$ python3 -q
>>> import numpy as np
>>> np.set_printoptions(precision=3, suppress=True, linewidth=120, legacy="1.25")
>>> A = np.load("w.npy")
>>> print(A)
[[ 1  1  0]
 [ 1  2  2]
 [ 2  0  2]
 [ 0  1  0]
 [ 1  2  0]
 [ 0  2  2]
 [ 1  0  2]
 [ 0 -1 -2]]
>>> print(np.round(np.linalg.norm(A, "nuc"), 3))
10.346
>>> print(np.linalg.norm(A, axis=1))
[1.414 3.    2.828 1.    2.236 2.828 2.236 2.236]
>>> print(np.linalg.norm(A, axis=0))
[2.828 3.873 4.472]
>>> print(np.round(np.linalg.norm(A[1] - A[0]), 3))
2.236
>>> print(np.linalg.norm(A, axis=1).argmax())
1
>>> print(np.round(np.linalg.norm(A, 2), 3))
5.617
>>> print(A[1] @ A[0])
3
>>> K = np.load("test13.npy")
>>> print(K)
[[2 2 2]
 [2 4 4]
 [2 4 6]]
>>> # symmetric, so the eigenvalues are real
>>> print(np.einsum("ij,ji->", K, K))
104
>>> print(np.kron(np.eye(2, dtype=int), K))
[[2 2 2 0 0 0]
 [2 4 4 0 0 0]
 [2 4 6 0 0 0]
 [0 0 0 2 2 2]
 [0 0 0 2 4 4]
 [0 0 0 2 4 6]]
>>> print(np.einsum("ii->", K))
12
>>> print(np.round(np.linalg.eigvals(K).sum().real, 3))
12.0
>>> print(np.linalg.eigvals(K))
[10.098  1.286  0.616]
>>> Y = A[0, 0] * A[1:] - np.outer(A[1:, 0], A[0])
>>> print(Y)
[[ 0  1  2]
 [ 0 -2  2]
 [ 0  1  0]
 [ 0  1  0]
 [ 0  2  2]
 [ 0 -1  2]
 [ 0 -1 -2]]
>>> print(np.flatnonzero(~Y.round(6).any(axis=1)))
[]
>>> print(np.linalg.matrix_rank(Y), np.linalg.matrix_rank(A))
2 3
>>> Lm = np.linalg.cholesky(K)
>>> print(Lm @ Lm.T)
[[2. 2. 2.]
 [2. 4. 4.]
 [2. 4. 6.]]
>>> print(round(float(np.prod(np.diag(Lm)) ** 2), 3), round(np.linalg.det(K), 3))
8.0 8.0
>>> x0 = np.ones(3)
>>> for _ in range(5):
...     x0 = K @ x0
...     x0 /= np.linalg.norm(x0)
...     print(round(x0 @ K @ x0, 3))
... 
10.086
10.098
10.098
10.098
10.098
>>> print(np.round(np.linalg.eigvalsh(K)[-1], 3))
10.098
>>> print(np.linalg.norm(K, axis=1))
[3.464 6.    7.483]
>>> print(np.round(np.linalg.norm(K, 2), 3))
10.098
>>> print(round(np.linalg.norm(K[0], 1), 3), round(float(np.linalg.norm(K[0], np.inf)), 3))
6.0 2.0
>>> J = np.loadtxt("data.csv", delimiter=",")
>>> print(J)
[[ -82.174  -59.525  -28.26   -89.876 -118.223  -49.635]
 [  46.191   41.856   19.525   65.961   81.719   38.211]
 [  30.496   27.156    9.942   81.076   36.83    22.122]
 [ -39.103   -5.971   -2.039    3.122  -14.384    2.914]]
>>> def softmax(z):
...     e = np.exp(z - z.max(axis=-1, keepdims=True))
...     return e / e.sum(axis=-1, keepdims=True)
... 
>>> print(np.round(softmax(J[1] + 3), 3) + 0)
[0. 0. 0. 0. 1. 0.]
>>> print(np.round(softmax(10 * J[1]), 3) + 0)
[0. 0. 0. 0. 1. 0.]
>>> print(softmax(J).sum(axis=1))
[1. 1. 1. 1.]
>>> S = J @ J.T / np.sqrt(6)
>>> print(np.round(softmax(S), 3) + 0)
[[1. 0. 0. 0.]
 [0. 1. 0. 0.]
 [0. 1. 0. 0.]
 [1. 0. 0. 0.]]
>>> print(softmax(S).round(6).argmax(axis=1))
[0 1 1 0]
>>> left, sigma, vt = np.linalg.svd(J)
>>> print(sigma)
[247.916  46.647  26.621   0.752]
>>> print(np.argmax(sigma[:-1] / (sigma[1:] + 1e-6)) + 1)
3
>>> Y = left[:, :3] @ np.diag(sigma[:3]) @ vt[:3]
>>> print(round(np.linalg.norm(J - Y) / np.linalg.norm(J), 3))
0.003
>>> print(np.round(np.abs(J - Y).max(), 3))
0.377
>>> print(np.linalg.matrix_rank(Y))
3
>>> print(J.sum(axis=1))
[-427.693  293.463  207.622  -55.461]
>>> print(np.count_nonzero(J))
24
>>> print(np.linalg.cond(J) > 100)
True
>>> print(np.linalg.matrix_rank(J, rtol=0.1))
3
>>> print(np.argsort(-np.linalg.norm(J, axis=0).round(6), kind="stable")[:3])
[4 3 0]
>>> gram = J.T @ J
>>> print(np.diag(gram))
[11345.225  6068.252  1282.854 19011.614 22218.021  4421.588]
>>> print(round(float(np.trace(gram)), 3), np.round((J ** 2).sum(), 3))
64347.554 64347.554
>>> print((J @ J.T).shape)
(4, 4)
>>> print(np.round(np.linalg.eigvalsh(gram)[::-1], 3) + 0)
[61462.402  2175.903   708.683     0.565     0.        0.   ]
>>> print(np.allclose(gram, gram.T))
True
>>> W0 = np.array([[0.0, 0.0, 0.0, 0.0, 0.0, 0.0],
...     [0.0, 9.0, 4.0, -8.0, 9.0, -3.0],
...     [0.0, -2.0, -4.0, -1.0, 4.0, -3.0],
...     [0.0, -6.0, -6.0, -8.0, -4.0, 1.0],
...     [0.0, 7.0, -8.0, 0.0, 3.0, 6.0],
...     [0.0, 5.0, 7.0, 2.0, -1.0, 7.0]])
>>> rk = np.linalg.matrix_rank(W0)
>>> print(rk)
5
>>> null = np.linalg.svd(W0)[2][rk:].T
>>> print([int(np.linalg.matrix_rank(W0[:i])) for i in range(1, len(W0) + 1)])
[0, 1, 2, 3, 4, 5]
>>> print([int(np.linalg.matrix_rank(W0[:, :j + 1])) for j in range(6)])
[0, 1, 2, 3, 4, 5]
>>> print(W0 @ null)
[[0.]
 [0.]
 [0.]
 [0.]
 [0.]
 [0.]]
>>> print(np.linalg.matrix_rank(W0.T @ W0), np.linalg.matrix_rank(W0 @ W0.T))
5 5
>>> print(null @ null.T)
[[1. 0. 0. 0. 0. 0.]
 [0. 0. 0. 0. 0. 0.]
 [0. 0. 0. 0. 0. 0.]
 [0. 0. 0. 0. 0. 0.]
 [0. 0. 0. 0. 0. 0.]
 [0. 0. 0. 0. 0. 0.]]
>>> Y = np.array([[2, 5], [2, 5], [3, 2], [4, 5], [4, 4], [2, 0]])
>>> print(np.linalg.matrix_rank(np.vstack([W0, Y.T])))
6
>>> print(np.einsum("ik,kj->ji", W0, Y))
[[  0.  28. -10. -76.  14.  49.]
 [  0.  49.  -7. -98.  31.  45.]]
>>> print(np.einsum("ij->j", W0))
[  0.  13.  -7. -15.  11.   8.]
>>> print(np.vstack([W0, Y.T]).shape)
(8, 6)
>>> print(np.einsum("ik,kj->ij", W0, Y))
[[  0.   0.]
 [ 28.  49.]
 [-10.  -7.]
 [-76. -98.]
 [ 14.  31.]
 [ 49.  45.]]
>>> print(np.einsum("ij,ij->i", W0, W0))
[  0. 251.  46. 153. 158. 128.]
>>> print(np.linalg.matrix_rank(W0 @ Y))
2
>>> q, _ = np.linalg.qr(np.array([[-1.5, -0.5, -0.8, 0.6, 0.3, 0.8, -1.5, -0.4],
...     [-0.7, 1.4, -1.1, -1.4, -0.6, -2.4, -0.3, -0.2],
...     [1.0, -0.3, -0.8, -0.9, 0.3, 1.8, 1.5, -0.4],
...     [-0.1, 1.6, -0.9, 1.1, -0.6, 0.6, -0.4, 2.2],
...     [0.4, 0.5, -1.4, 1.6, 1.0, -2.3, 0.2, 1.5],
...     [0.6, 1.1, 0.1, -1.6, -0.3, -1.4, -1.5, -2.0],
...     [0.1, -1.3, 1.1, -1.0, 2.2, 0.0, 0.6, -2.5],
...     [-0.5, -0.5, -0.3, 0.5, 0.8, -0.6, -0.7, -0.4]]))
>>> vals = np.array([-2, 0, -1, 2, -2, 0, -2, 1])
>>> data = q @ np.diag(vals) @ q.T
>>> print(data)
[[-1.242 -0.031  0.544 -0.13   0.081  0.038  0.429 -0.921]
 [-0.031  0.081  0.814 -0.588 -0.438  1.227 -0.027  0.04 ]
 [ 0.544  0.814 -0.505 -0.173 -0.652  0.344  0.606  0.267]
 [-0.13  -0.588 -0.173  0.156 -0.002 -0.2   -0.562  0.081]
 [ 0.081 -0.438 -0.652 -0.002 -0.59  -0.434 -0.728 -0.472]
 [ 0.038  1.227  0.344 -0.2   -0.434 -1.114  0.075 -0.372]
 [ 0.429 -0.027  0.606 -0.562 -0.728  0.075 -1.138 -0.245]
 [-0.921  0.04   0.267  0.081 -0.472 -0.372 -0.245  0.351]]
>>> # rows and columns are dependent
>>> rng = np.random.default_rng(9660)
>>> labels = rng.permutation(8)
>>> print(labels)
[3 7 1 2 6 5 4 0]
>>> Y = data[labels][:, labels]
>>> print(round(np.linalg.det(Y), 3), round(np.linalg.det(data[labels]), 3))
0.0 -0.0
>>> print(np.diag(Y))
[ 0.156  0.351  0.081 -0.505 -1.138 -1.114 -0.59  -1.242]
>>> print(np.round(np.sort(np.abs(np.linalg.eigvals(Y))), 3) + 0)
[0. 0. 1. 1. 2. 2. 2. 2.]
